$ ipython --no-banner

In [1]: import numpy as np

In [2]: from numpy import linalg as LA

In [3]: np.set_printoptions(precision=3, suppress=True, linewidth=160)

In [4]: arr = np.load("mat.npy")

In [5]: arr
Out[5]: 
array([[1.02, 2.  , 1.  , 1.  , 2.  , 1.  ],
       [1.  , 0.02, 1.  , 2.  , 2.  , 1.  ],
       [2.  , 1.  , 1.02, 1.  , 1.  , 1.  ],
       [0.  , 1.  , 2.  , 0.02, 2.  , 1.  ],
       [2.  , 0.  , 1.  , 0.  , 2.02, 0.  ],
       [1.  , 2.  , 1.  , 1.  , 2.  , 1.02]])

In [6]: r0 = np.array([0, 3, -6])

In [7]: np.correlate(arr[1], arr[3], "full")
Out[7]: array([1.  , 2.02, 1.06, 6.  , 7.06, 7.06, 7.04, 6.02, 4.  , 1.  , 0.  ])

In [8]: np.convolve(arr[1], r0)
Out[8]: array([ 0.  ,  3.  , -5.94,  2.88,  0.  , -6.  , -9.  , -6.  ])

In [9]: U, s, VT = LA.svd(arr)

In [10]: s
Out[10]: array([7.194, 2.188, 1.815, 1.615, 0.867, 0.01 ])

In [11]: Y = U[:, :5] @ np.diag(s[:5]) @ VT[:5]

In [12]: np.round(np.abs(arr - Y).max(), 3)
Out[12]: np.float64(0.005)

In [13]: round(LA.norm(arr - Y) / LA.norm(arr), 3)
Out[13]: np.float64(0.001)

In [14]: LA.matrix_rank(Y)
Out[14]: np.int64(5)

In [15]: Y = LA.inv(arr)

In [16]: (np.abs(Y) > 1e-9).astype(int)
Out[16]: 
array([[1, 1, 1, 1, 1, 1],
       [1, 1, 1, 1, 1, 1],
       [1, 1, 1, 1, 1, 1],
       [1, 1, 1, 1, 1, 1],
       [1, 1, 1, 1, 1, 1],
       [1, 1, 1, 1, 1, 1]])

In [17]: np.round(arr @ Y, 3) + 0
Out[17]: 
array([[1., 0., 0., 0., 0., 0.],
       [0., 1., 0., 0., 0., 0.],
       [0., 0., 1., 0., 0., 0.],
       [0., 0., 0., 1., 0., 0.],
       [0., 0., 0., 0., 1., 0.],
       [0., 0., 0., 0., 0., 1.]])

In [18]: Y = np.array([[2, 0], [-2, -2], [-1, 0], [2, -1], [-1, -1]])

In [19]: J = np.block([[np.zeros((5, 5)), Y], [Y.T, np.zeros((2, 2))]])

In [20]: J
Out[20]: 
array([[ 0.,  0.,  0.,  0.,  0.,  2.,  0.],
       [ 0.,  0.,  0.,  0.,  0., -2., -2.],
       [ 0.,  0.,  0.,  0.,  0., -1.,  0.],
       [ 0.,  0.,  0.,  0.,  0.,  2., -1.],
       [ 0.,  0.,  0.,  0.,  0., -1., -1.],
       [ 2., -2., -1.,  2., -1.,  0.,  0.],
       [ 0., -2.,  0., -1., -1.,  0.,  0.]])

In [21]: # equal to its transpose

In [22]: LA.matrix_rank(J, rtol=0.1)
Out[22]: np.int64(4)

In [23]: np.argsort(-LA.norm(J, axis=0).round(6), kind="stable")[:3]
Out[23]: array([5, 1, 6])

In [24]: U, s, VT = LA.svd(J)

In [25]: evecs = VT[:(s > 1e-8).sum()]

In [26]: rng = np.random.default_rng(29)

In [27]: x = J[0] + 2 * J[4] + rng.integers(2) * np.eye(7)[5]

In [28]: x
Out[28]: array([ 0.,  0.,  0.,  0.,  0.,  1., -2.])

In [29]: np.allclose(evecs.T @ evecs @ x, x)
Out[29]: True

In [30]: np.diag(evecs.T @ evecs)
Out[30]: array([0.32 , 0.747, 0.08 , 0.667, 0.187, 1.   , 1.   ])

In [31]: vals, evecs = LA.eigh(J)

In [32]: x = np.array([-2, -1, 2, 1, 0, 2, 2])

In [33]: x @ J @ x
Out[33]: np.float64(-4.0)

In [34]: np.round(LA.eigvalsh(J[1:, 1:]), 3) + 0
Out[34]: array([-3.407, -2.096,  0.   ,  0.   ,  2.096,  3.407])

In [35]: (np.sign(evecs[:, -1].round(6)) == np.sign(evecs[0, -1].round(6))).astype(int)
Out[35]: array([1, 0, 0, 1, 0, 1, 1])

In [36]: round(x @ J @ x / (x @ x), 3), np.round(vals[0], 3), round(vals[-1], 3)
Out[36]: (np.float64(-0.222), np.float64(-3.873), np.float64(3.873))

In [37]: Y = np.array([[2, -7, 5, -6], [5, 6, -6, 4], [5, 1, 4, -7], [6, 9, 1, 1]])

In [38]: Y[-1] = Y[0]

In [39]: X = Y + 0.1 * np.eye(4)

In [40]: X
Out[40]: 
array([[ 2.1, -7. ,  5. , -6. ],
       [ 5. ,  6.1, -6. ,  4. ],
       [ 5. ,  1. ,  4.1, -7. ],
       [ 2. , -7. ,  5. , -5.9]])

In [41]: Y = LA.invert(X)
---------------------------------------------------------------------------
AttributeError                            Traceback (most recent call last)
Cell In[41], line 1
----> 1 Y = LA.invert(X)

AttributeError: module 'numpy.linalg' has no attribute 'invert'

In [42]: Y = LA.inv(X)

In [43]: np.round(LA.det(X) * LA.det(Y), 3)
Out[43]: np.float64(1.0)

In [44]: np.round(LA.cond(X), 3)
Out[44]: np.float64(747.436)

In [45]: LA.inv(Y)
Out[45]: 
array([[ 2.1, -7. ,  5. , -6. ],
       [ 5. ,  6.1, -6. ,  4. ],
       [ 5. ,  1. ,  4.1, -7. ],
       [ 2. , -7. ,  5. , -5.9]])

In [46]: np.round(X @ Y, 3) + 0
Out[46]: 
array([[1., 0., 0., 0.],
       [0., 1., 0., 0.],
       [0., 0., 1., 0.],
       [0., 0., 0., 1.]])

In [47]: A = np.load("a.npy")

In [48]: A
Out[48]: 
array([[-2.382,  2.353,  0.678,  0.966, -0.063,  1.412, -0.759, -2.673],
       [ 2.353, -3.643, -1.12 ,  2.713, -2.915,  2.194,  2.844,  2.581],
       [ 0.678, -1.12 ,  1.103, -0.654,  0.363, -0.272, -2.078,  1.742],
       [ 0.966,  2.713, -0.654, -1.305,  0.669,  0.353,  0.694,  4.086],
       [-0.063, -2.915,  0.363,  0.669,  0.919, -0.1  ,  1.094,  0.415],
       [ 1.412,  2.194, -0.272,  0.353, -0.1  , -4.973, -0.622,  0.249],
       [-0.759,  2.844, -2.078,  0.694,  1.094, -0.622, -2.242,  2.407],
       [-2.673,  2.581,  1.742,  4.086,  0.415,  0.249,  2.407, -1.477]])

In [49]: # looks like rank 7

In [50]: vals, evecs = LA.eigh(A)

In [51]: x = np.array([3, -2, 3, 1, -2, 3, -3, 3])

In [52]: LA.eigvalsh(A[1:, 1:])
Out[52]: array([-8.634, -6.518, -4.214, -2.763,  1.779,  2.731,  6.   ])

In [53]: round(x @ A @ x, 3)
Out[53]: np.float64(-107.279)

In [54]: np.round(x @ A @ x / (x @ x), 3), round(vals[0], 3), np.round(vals[-1], 3)
Out[54]: (np.float64(-1.987), np.float64(-9.0), np.float64(6.0))
